>>> import numpy as np
>>> import numpy.linalg as la
>>> np.set_printoptions(precision=2, suppress=True, linewidth=140)
>>> Q, _ = la.qr(np.array([[-0.2, -1.0, -0.1, 0.7, -0.6],
...     [0.7, -1.0, -0.3, 0.5, 0.9],
...     [0.1, -0.2, -0.7, -1.6, -1.3],
...     [-0.6, -1.5, 2.8, 1.5, -0.7],
...     [0.6, 0.0, -2.3, -0.3, 0.3]]))
>>> evals = np.array([-3, 3, -3, 0, 3])
>>> m1 = Q @ np.diag(evals) @ Q.T
>>> print(m1)
[[-0.12  2.42 -0.52  0.29 -1.49]
 [ 2.42 -0.43  0.41  1.46 -0.8 ]
 [-0.52  0.41 -0.29  0.64 -0.46]
 [ 0.29  1.46  0.64  1.02  2.31]
 [-1.49 -0.8  -0.46  2.31 -0.18]]
>>> gram = m1.T @ m1
>>> print(np.round(la.svd(m1, compute_uv=False) ** 2, 2) + 0)
[9. 9. 9. 9. 0.]
>>> print(la.matrix_rank(gram))
4
>>> print(np.allclose(gram, gram.T))
True
>>> print(gram)
[[ 8.46  0.07  2.07  0.04 -0.56]
 [ 0.07  8.99 -0.26 -0.01  0.07]
 [ 2.07 -0.26  1.14 -0.16  2.14]
 [ 0.04 -0.01 -0.16  9.    0.04]
 [-0.56  0.07  2.14  0.04  8.42]]
>>> print(np.diag(gram))
[8.46 8.99 1.14 9.   8.42]
>>> Uu, sv, vt = la.svd(gram)
>>> print(sv.round(2) + 0)
[9. 9. 9. 9. 0.]
>>> print(np.argmax(sv[:-1] / (sv[1:] + 1e-6)) + 1)
4
>>> Y = Uu[:, :4] @ np.diag(sv[:4]) @ vt[:4]
>>> print(la.matrix_rank(gram, rtol=0.05))
4
>>> print(round(la.norm(gram - Y) / la.norm(gram), 2))
0.0
>>> print(Y)
[[ 8.46  0.07  2.07  0.04 -0.56]
 [ 0.07  8.99 -0.26 -0.01  0.07]
 [ 2.07 -0.26  1.14 -0.16  2.14]
 [ 0.04 -0.01 -0.16  9.    0.04]
 [-0.56  0.07  2.14  0.04  8.42]]
>>> print(round(float(np.abs(gram - Y).max()), 2))
0.0
>>> rng = np.random.default_rng(47)
>>> idx = rng.permutation(5)
>>> print(idx)
[0 2 4 1 3]
>>> Y = m1[idx][:, idx]
>>> print(np.allclose(Y, m1))
False
>>> print(np.diag(Y))
[-0.12 -0.29 -0.18 -0.43  1.02]
>>> E = np.load("case8.npy")
>>> print(E)
[[ -1.77  -5.87  -2.85  -5.66]
 [ -2.41  -8.23  -2.66  -7.62]
 [  0.85   2.85   1.05   2.35]
 [ -3.61 -12.3   -5.31 -11.36]
 [  0.68   2.15   1.59   2.25]
 [ -2.12  -9.09  -3.96  -8.96]
 [  0.31   1.6    1.07   2.42]
 [  2.56   8.17   3.45   8.1 ]
 [  1.15   2.14   1.3    2.08]
 [ -4.82 -15.9   -6.73 -15.08]
 [  2.41   7.97   3.36   7.62]
 [ -0.44  -2.48  -0.84  -2.29]
 [  4.58  15.55   7.11  15.12]
 [ -0.01  -0.05  -0.59  -0.92]
 [ -1.74  -7.79  -3.53  -8.43]
 [  1.97   8.25   3.23   7.6 ]
 [  1.03   3.43   1.74   3.64]
 [  0.38   0.94   0.63   0.73]
 [ -0.68  -1.17  -0.5   -0.49]
 [  2.35   7.58   2.85   7.58]
 [ -2.32  -8.17  -3.46  -8.15]]
>>> idx = E[:, 3] > np.median(E[:, 3])
>>> u = E[idx].mean(axis=0) - E[~idx].mean(axis=0)
>>> print(idx.astype(int))
[0 0 1 0 1 0 1 1 1 0 1 0 1 0 0 1 1 0 0 1 0]
>>> W0 = rng.normal(size=(11, 3))
>>> W0 = 5 * W0 / la.norm(W0, axis=1, keepdims=True)
>>> print(W0)
[[-3.84 -2.79 -1.58]
 [-4.15 -2.58 -1.08]
 [-4.14  0.02  2.8 ]
 [ 0.66  2.15  4.47]
 [-1.56  3.96 -2.62]
 [-0.18  2.97  4.02]
 [ 2.08  2.15  4.01]
 [ 0.49  3.53 -3.51]
 [-2.54 -3.52  2.49]
 [ 3.09 -2.49 -3.04]
 [-1.79 -3.75 -2.77]]
>>> idx = W0[:, 0] > np.median(W0[:, 0])
>>> u = W0[idx].mean(axis=0) - W0[~idx].mean(axis=0)
>>> print(u)
[4.23 3.1  1.65]
>>> print(round(float((((W0 - W0.mean(axis=0)) @ u > 0) == idx).mean()), 2))
0.91
>>> print(W0.sum(axis=0))
[-11.86  -0.35   3.18]
>>> print(round(float(la.norm(W0)), 2))
16.58
>>> print(round(np.abs(W0).max(), 2))
4.47
>>> print(W0.sum(axis=1))
[-8.21 -7.8  -1.31  7.28 -0.21  6.8   8.24  0.51 -3.57 -2.43 -8.32]
>>> print(W0.mean(axis=0))
[-1.08 -0.03  0.29]
>>> W0[:, 3]
Traceback (most recent call last):
  File "<python-input-44>", line 1, in <module>
    W0[:, 3]
    ~~^^^^^^
IndexError: index 3 is out of bounds for axis 1 with size 3
>>> Xs = W0 - W0.mean(axis=0)
>>> Uu, sv, vt = la.svd(Xs, full_matrices=False)
>>> print(sv)
[11.48  9.29  6.58]
>>> print(round(float((sv ** 2).sum() ** 2 / (sv ** 4).sum()), 2))
2.56
>>> print((np.sign(Uu[:, 0]) == np.sign(Uu[0, 0])).astype(int))
[1 1 0 0 0 0 0 0 1 1 1]
>>> print(sv ** 2 / (sv ** 2).sum())
[0.5  0.33 0.17]
>>> print(np.abs(Uu[:, 0]).argmax())
6
>>> F = np.load("block4.npy")
>>> print(F)
[[ -0.38   1.21   0.75  -3.58]
 [  9.18   3.3   10.44   1.32]
 [-21.58   4.9    7.79  -6.71]
 [  6.99   7.56   4.55 -12.62]
 [ 11.01  -0.02  -7.57  -8.53]
 [  3.39 -10.79   7.66  -1.28]
 [ 21.88   1.91   0.97   0.37]
 [ -0.41   2.4   -7.22   4.3 ]
 [ -3.72  -9.31  17.53  -6.38]
 [ -9.07  -4.32  18.01   1.87]
 [-11.98 -17.96   1.42  -6.74]
 [  0.69 -13.33  -2.81   8.45]
 [  3.07  -5.58  -2.38   5.73]
 [  3.43  -7.99  -1.23  -5.1 ]
 [-18.66 -17.65 -16.89  -9.12]
 [ -3.02 -25.06  11.02   3.59]
 [ -2.86  -3.3   16.26   0.2 ]
 [  5.1    9.99  -0.16   3.27]
 [ -2.16   0.     0.03   6.18]
 [  1.97 -13.4   -8.76 -10.44]
 [  5.95  -0.56  13.32   3.51]
 [-11.35  -8.58   7.     0.21]
 [  7.24  -4.72   4.7   -7.13]]
>>> Q, R = la.qr(F)
>>> print(np.round(Q.T @ Q, 2) + 0)
[[1. 0. 0. 0.]
 [0. 1. 0. 0.]
 [0. 0. 1. 0.]
 [0. 0. 0. 1.]]
>>> u, g = F[18], F[17]
>>> print(round(u @ u, 2))
42.86
>>> pr = (u @ g) / (u @ u) * u
>>> print(np.round(la.norm(u + g) ** 2 + la.norm(u - g) ** 2, 2))
358.78
>>> vec = np.array([-1, -6, 6, -8])
>>> rhs = F @ vec
>>> print(la.lstsq(F, rhs)[0])
[-1. -6.  6. -8.]
>>> print(la.solve(F.T @ F, F.T @ rhs))
[-1. -6.  6. -8.]
>>> rhs = rhs + 0.05 * rng.normal(size=23)
>>> print(rhs)
[ 26.24  23.15  92.61  75.83  11.99 117.59 -30.47 -91.71 215.82 128.1  182.14  -5.08 -29.67  77.95  96.14 190.72 118.67 -92.14 -47.07
 109.34  49.25 103.09 106.3 ]
>>> coef, *_ = la.lstsq(F, rhs)
>>> print(coef)
[-1. -6.  6. -8.]
>>> mat = np.load("layer16.npy")
>>> print(mat)
[[0.67 0.33]
 [0.5  0.5 ]]
>>> # rows sum to 1
>>> evals, V = la.eig(mat)
>>> print(np.round(np.prod(evals), 2))
0.17
>>> print(evals)
[1.   0.17]
>>> print(np.sort(la.eigvals(la.inv(mat))))
[1.   5.88]
>>> print(mat @ V[:, 0] - evals[0] * V[:, 0])
[0. 0.]
>>> Uu, sv = la.svd(mat)
Traceback (most recent call last):
  File "<python-input-76>", line 1, in <module>
    Uu, sv = la.svd(mat)
    ^^^^^^
ValueError: too many values to unpack (expected 2)
>>> Uu, sv, vt = la.svd(mat, full_matrices=False)
>>> print((sv > 1e-8).sum())
2
>>> print(Uu.shape, sv.shape, vt.shape)
(2, 2) (2,) (2, 2)
>>> print(np.round(Uu.T @ mat @ vt.T, 2) + 0)
[[1.01 0.  ]
 [0.   0.17]]
>>> print(np.cumsum(sv ** 2) / np.sum(sv ** 2))
[0.97 1.  ]
>>> print(np.round(Uu.T @ Uu, 2) + 0)
[[1. 0.]
 [0. 1.]]
>>> print(la.matrix_power(mat, 100))
[[0.6 0.4]
 [0.6 0.4]]
>>> pr = np.eye(2)[1]
>>> for _ in range(6):
...     pr = pr @ mat
...     print(pr.round(2))
... 
[0.5 0.5]
[0.58 0.42]
[0.6 0.4]
[0.6 0.4]
[0.6 0.4]
[0.6 0.4]
>>> print(la.matrix_power(mat, 3))
[[0.6 0.4]
 [0.6 0.4]]
>>> print((mat + mat.T) / 2)
[[0.67 0.42]
 [0.42 0.5 ]]
>>> print(np.trace(mat))
1.17
>>> print((mat - mat.T) / 2)
[[ 0.   -0.08]
 [ 0.08  0.  ]]
>>> def softmax(z):
...     e = np.exp(z - z.max(axis=-1, keepdims=True))
...     return e / e.sum(axis=-1, keepdims=True)
... 
>>> print(softmax(10 * mat[1]))
[0.5 0.5]
>>> print(softmax(mat[1]))
[0.5 0.5]
>>> S = mat @ mat.T / np.sqrt(2)
>>> print(softmax(S).round(6).argmax(axis=1))
[0 0]
>>> print(softmax(S + np.triu(np.full(S.shape, -np.inf), 1)))
[[1.  0. ]
 [0.5 0.5]]
>>> print(softmax(S))
[[0.51 0.49]
 [0.5  0.5 ]]
>>> theta = np.deg2rad(45)
>>> arr = np.eye(5)
>>> arr[np.ix_([2, 3], [2, 3])] = [[np.cos(theta), -np.sin(theta)], [np.sin(theta), np.cos(theta)]]
>>> print(arr)
[[ 1.    0.    0.    0.    0.  ]
 [ 0.    1.    0.    0.    0.  ]
 [ 0.    0.    0.71 -0.71  0.  ]
 [ 0.    0.    0.71  0.71  0.  ]
 [ 0.    0.    0.    0.    1.  ]]
>>> Q, R = la.qr(arr)
>>> print(Q)
[[ 1.    0.    0.    0.    0.  ]
 [-0.    1.    0.    0.    0.  ]
 [-0.   -0.   -0.71 -0.71  0.  ]
 [-0.   -0.   -0.71  0.71  0.  ]
 [-0.   -0.   -0.   -0.    1.  ]]
>>> print(R.round(2) + 0)
[[ 1.  0.  0.  0.  0.]
 [ 0.  1.  0.  0.  0.]
 [ 0.  0. -1.  0.  0.]
 [ 0.  0.  0.  1.  0.]
 [ 0.  0.  0.  0.  1.]]
>>> print(abs(R[0, 0]), round(float(la.norm(arr[:, 0])), 2))
1.0 1.0
>>> print(Q.shape, R.shape)
(5, 5) (5, 5)
>>> print(np.abs(np.diag(R)))
[1. 1. 1. 1. 1.]
>>> print(np.trace(Q @ Q.T))
5.0
>>> print(np.allclose(R.T @ R, arr.T @ arr))
True
>>> print(np.round(Q.T @ Q, 2) + 0)
[[1. 0. 0. 0. 0.]
 [0. 1. 0. 0. 0.]
 [0. 0. 1. 0. 0.]
 [0. 0. 0. 1. 0.]
 [0. 0. 0. 0. 1.]]
>>> vec = np.array([-2, -2, -3, 3, -3])
>>> print([p for p in range(1, 25) if np.allclose(la.matrix_power(Q, p), np.eye(5))])
[2, 4, 6, 8, 10, 12, 14, 16, 18, 20, 22, 24]
>>> print(5 - la.matrix_rank(Q - np.eye(5), tol=1e-8))
4
>>> print(Q.T @ (Q @ vec))
[-2. -2. -3.  3. -3.]
>>> print(la.inv(Q))
[[ 1.    0.    0.    0.    0.  ]
 [ 0.    1.    0.    0.    0.  ]
 [-0.   -0.   -0.71 -0.71 -0.  ]
 [ 0.    0.   -0.71  0.71  0.  ]
 [ 0.    0.    0.    0.    1.  ]]
>>> print(round(la.norm(vec), 2), np.round(la.norm(Q @ vec), 2))
5.92 5.92
>>> idx = rng.permutation(5)
>>> print(idx)
[0 2 4 1 3]
>>> Y = arr[idx][:, idx]
>>> print(Y)
[[ 1.    0.    0.    0.    0.  ]
 [ 0.    0.71  0.    0.   -0.71]
 [ 0.    0.    1.    0.    0.  ]
 [ 0.    0.    0.    1.    0.  ]
 [ 0.    0.71  0.    0.    0.71]]
>>> print(round(float(np.trace(Y)), 2))
4.41
>>> A = np.loadtxt("out15.csv", delimiter=",")
>>> print(A)
[[-0.87  0.37 -0.31]
 [-0.22 -0.87 -0.43]
 [-0.44 -0.31  0.84]]
>>> vec = np.array([7, 3, 2])
>>> rhs = A @ vec
>>> print(rhs)
[-5.62 -5.02 -2.3 ]
>>> print(la.solve(A, rhs + A[:, 1]))
[7. 4. 2.]
>>> print(np.round(la.solve(A, A[:, 0]), 2) + 0)
[1. 0. 0.]
>>> print(np.round(la.det(A[::-1]), 2))
-1.0
>>> print(np.round(np.einsum("ii->", A), 2))
-0.9
>>> print(round(la.det(A.T), 2))
1.0
>>> print(la.eigvals(A))
[ 1.  +0.j   -0.95+0.31j -0.95-0.31j]
>>> print(round(la.det(2 * A), 2), round(float(la.det(A)), 2))
8.0 1.0
>>> print(np.poly(A))
[ 1.   0.9 -0.9 -1. ]
>>> u = np.array([-3, -3, 2])
>>> print(np.convolve(A[1], u))
[ 0.65  3.28  3.49 -0.45 -0.87]
>>> print(np.array([np.convolve(row, u, "same") for row in A]))
[[ 1.5  -1.93  1.69]
 [ 3.28  3.49 -0.45]
 [ 2.24 -2.47 -3.15]]
>>> Y = la.invert(A)
Traceback (most recent call last):
  File "<python-input-137>", line 1, in <module>
    Y = la.invert(A)
        ^^^^^^^^^
AttributeError: module 'numpy.linalg' has no attribute 'invert'
>>> Y = la.inv(A)
>>> print(la.inv(Y))
[[-0.87  0.37 -0.31]
 [-0.22 -0.87 -0.43]
 [-0.44 -0.31  0.84]]
>>> print(la.det(A) * Y)
[[-0.87 -0.22 -0.44]
 [ 0.37 -0.87 -0.31]
 [-0.31 -0.43  0.84]]
>>> print(round(la.det(A) * la.det(Y), 2))
1.0
>>> J = np.load("dump.npy")
>>> print(J)
[[-0.61 -0.61  0.28  0.28  0.3 ]
 [ 0.58 -0.16  0.59  0.52 -0.14]
 [ 0.49 -0.59 -0.1  -0.51  0.37]
 [-0.12 -0.4   0.07 -0.3  -0.86]
 [-0.15  0.31  0.75 -0.55  0.14]]
>>> # orthonormal columns
>>> vec = np.array([0, 3, -4, -3, 2])
>>> rhs = J @ vec
>>> print(rhs)
[-3.19 -4.66  0.93 -2.29 -0.15]
>>> print(np.round(la.solve(J.T, J[3]), 2) + 0)
[0. 0. 0. 1. 0.]
>>> print(la.solve(J, rhs + J[:, 0]))
[ 1.  3. -4. -3.  2.]
>>> print(np.round(la.solve(J, -3 * rhs), 2) + 0)
[ 0. -9. 12.  9. -6.]
